% python3 -q
>>> import numpy as np
>>> np.set_printoptions(precision=2, suppress=True, linewidth=100)
>>> def tidy(a):
...     return np.round(a, 2) + 0
... 
>>> J = np.loadtxt("dump.csv", delimiter=",")
>>> print(J)
[[ -0.1  -1.2   0.8  -1.3  -0.4  -2.6   2.2   0.7   1.8]
 [ -0.2   1.2  -0.2   1.1  -0.5  -1.   -0.8  -1.8   2. ]
 [ -0.6  -0.3   0.1  -1.1  -0.9  -0.9   0.    0.2   0.5]
 [ -1.5  -1.    0.3  -0.5  -1.2  -0.6  -1.5  -0.5   0.2]
 [ -1.7   1.9   1.1   0.2  -0.6  -0.9   0.4   2.2   0.5]
 [ -0.1   1.7  -0.2   0.7  -0.3  -0.2  -0.2   0.2   2. ]
 [  1.4  -1.1  -0.4  -1.2  -1.8  -0.2  -0.6   0.7   0.7]
 [ -1.7  -0.2   1.4   1.4   1.7   0.1  -1.7  -0.5  -2.1]
 [  1.9  -0.5  -0.9  -0.5   2.5  -0.1  -0.5  -1.7  -1.1]
 [  0.7   1.9   1.9  -0.7  -0.6  -0.1  -1.9   1.    0.7]
 [ -0.3  -0.2   0.5  -1.6  -0.6   0.8  -0.1   2.9   1.9]
 [ -9.    1.  -18.  -22.   -8.   -3.   -4.    0.   10. ]
 [ -0.7   0.7  -0.3  -1.1  -0.2   0.3  -0.2   1.   -0.4]]
>>> # row 11 is much longer than the rest
>>> A2 = np.c_[J[:, :2] @ np.array([[0, 3], [3, 0]]), np.array([2, -4, 8, 2, 6, -7, 0, 6, 8, -3, -5, 0, 2])]
>>> tidy(A2)
array([[ -3.6,  -0.3,   2. ],
       [  3.6,  -0.6,  -4. ],
       [ -0.9,  -1.8,   8. ],
       [ -3. ,  -4.5,   2. ],
       [  5.7,  -5.1,   6. ],
       [  5.1,  -0.3,  -7. ],
       [ -3.3,   4.2,   0. ],
       [ -0.6,  -5.1,   6. ],
       [ -1.5,   5.7,   8. ],
       [  5.7,   2.1,  -3. ],
       [ -0.6,  -0.9,  -5. ],
       [  3. , -27. ,   0. ],
       [  2.1,  -2.1,   2. ]])
>>> tidy(np.linalg.lstsq(J, A2[:, 0])[0])
array([0., 3., 0., 0., 0., 0., 0., 0., 0.])
>>> np.linalg.matrix_rank(A2)
np.int64(3)
>>> print(np.linalg.matrix_rank(np.c_[J, A2]))
10
>>> x = np.array([2, 1, 2])
>>> target = A2 @ x
>>> tidy(np.linalg.solve(A2.T @ A2, A2.T @ target))
array([2., 1., 2.])
>>> print(tidy(np.linalg.lstsq(A2, target)[0]))
[2. 1. 2.]
>>> rng = np.random.default_rng(870)
>>> target = target + 0.02 * rng.normal(size=13)
>>> tidy(target)
array([ -3.52,  -1.35,  12.4 ,  -6.48,  18.32,  -4.09,  -2.41,   5.68,  18.71,   7.48, -12.09,
       -20.99,   6.12])
>>> coef, *_ = np.linalg.lstsq(A2, target)
>>> tidy(coef)
array([2., 1., 2.])
>>> coef.round()
array([2., 1., 2.])
>>> tidy(np.linalg.norm(target - A2 @ coef))
np.float64(0.07)
>>> mat = np.loadtxt("layer5.csv", delimiter=",")
>>> tidy(mat)
array([[-0.08,  0.09,  0.55, -0.81,  0.17, -0.06],
       [ 0.39, -0.17, -0.38, -0.43, -0.64, -0.28],
       [ 0.23,  0.7 , -0.03,  0.12,  0.17, -0.64],
       [ 0.31, -0.35, -0.45, -0.21,  0.73, -0.1 ],
       [ 0.46,  0.5 , -0.14, -0.14,  0.02,  0.7 ],
       [-0.69,  0.31, -0.58, -0.29,  0.01,  0.06]])
>>> # orthonormal columns
>>> u = np.array([2, -2, -2])
>>> tidy(np.polyval(u, mat[2]))
array([-2.36, -2.42, -1.94, -2.21, -2.29,  0.1 ])
>>> tidy(np.correlate(mat[2], mat[0], "full"))
array([-0.01,  0.  , -0.06, -0.45,  0.44,  0.  , -0.24,  0.63, -0.35, -0.07,  0.05])
>>> tidy(np.convolve(mat[2], u))
array([ 0.46,  0.94, -1.92, -1.1 ,  0.16, -1.87,  0.93,  1.28])
>>> x = np.array([3, 3, 2, 3, 0, -2])
>>> np.sign((mat @ x).round(6))
array([-1., -1.,  1., -1.,  1., -1.])
>>> tidy(mat @ (2 * x))
array([-2.33, -1.67,  8.77, -2.93,  1.62, -6.61])
>>> O, V = np.linalg.qr(mat[:, :3])[0], np.linalg.qr(mat[:, 3:])[0]
>>> sig = np.linalg.svd(O.T @ V, compute_uv=False)
>>> (sig > 0.9).sum()
np.int64(0)
>>> tidy(sig)
array([0., 0., 0.])
>>> A2 = np.array([[4, -5, -7],
...     [-1, -8, 7],
...     [8, 6, -1],
...     [3, -4, 5],
...     [-9, -2, 6],
...     [5, 7, 6]])
>>> np.linalg.matrix_rank(mat @ A2)
np.int64(3)
>>> tidy(np.einsum("ij,ij->i", mat, mat))
array([1., 1., 1., 1., 1., 1.])
>>> print(np.vstack([mat, A2.T]).shape)
(9, 6)
>>> tidy(mat.T @ mat)
array([[1., 0., 0., 0., 0., 0.],
       [0., 1., 0., 0., 0., 0.],
       [0., 0., 1., 0., 0., 0.],
       [0., 0., 0., 1., 0., 0.],
       [0., 0., 0., 0., 1., 0.],
       [0., 0., 0., 0., 0., 1.]])
>>> tidy(mat[:, 2] @ mat[:, 4])
np.float64(0.0)
>>> tidy(mat @ mat.T)
array([[1., 0., 0., 0., 0., 0.],
       [0., 1., 0., 0., 0., 0.],
       [0., 0., 1., 0., 0., 0.],
       [0., 0., 0., 1., 0., 0.],
       [0., 0., 0., 0., 1., 0.],
       [0., 0., 0., 0., 0., 1.]])
>>> tidy(np.linalg.pinv(mat))
array([[-0.08,  0.39,  0.23,  0.31,  0.46, -0.69],
       [ 0.09, -0.17,  0.7 , -0.35,  0.5 ,  0.31],
       [ 0.55, -0.38, -0.03, -0.45, -0.14, -0.58],
       [-0.81, -0.43,  0.12, -0.21, -0.14, -0.29],
       [ 0.17, -0.64,  0.17,  0.73,  0.02,  0.01],
       [-0.06, -0.28, -0.64, -0.1 ,  0.7 ,  0.06]])
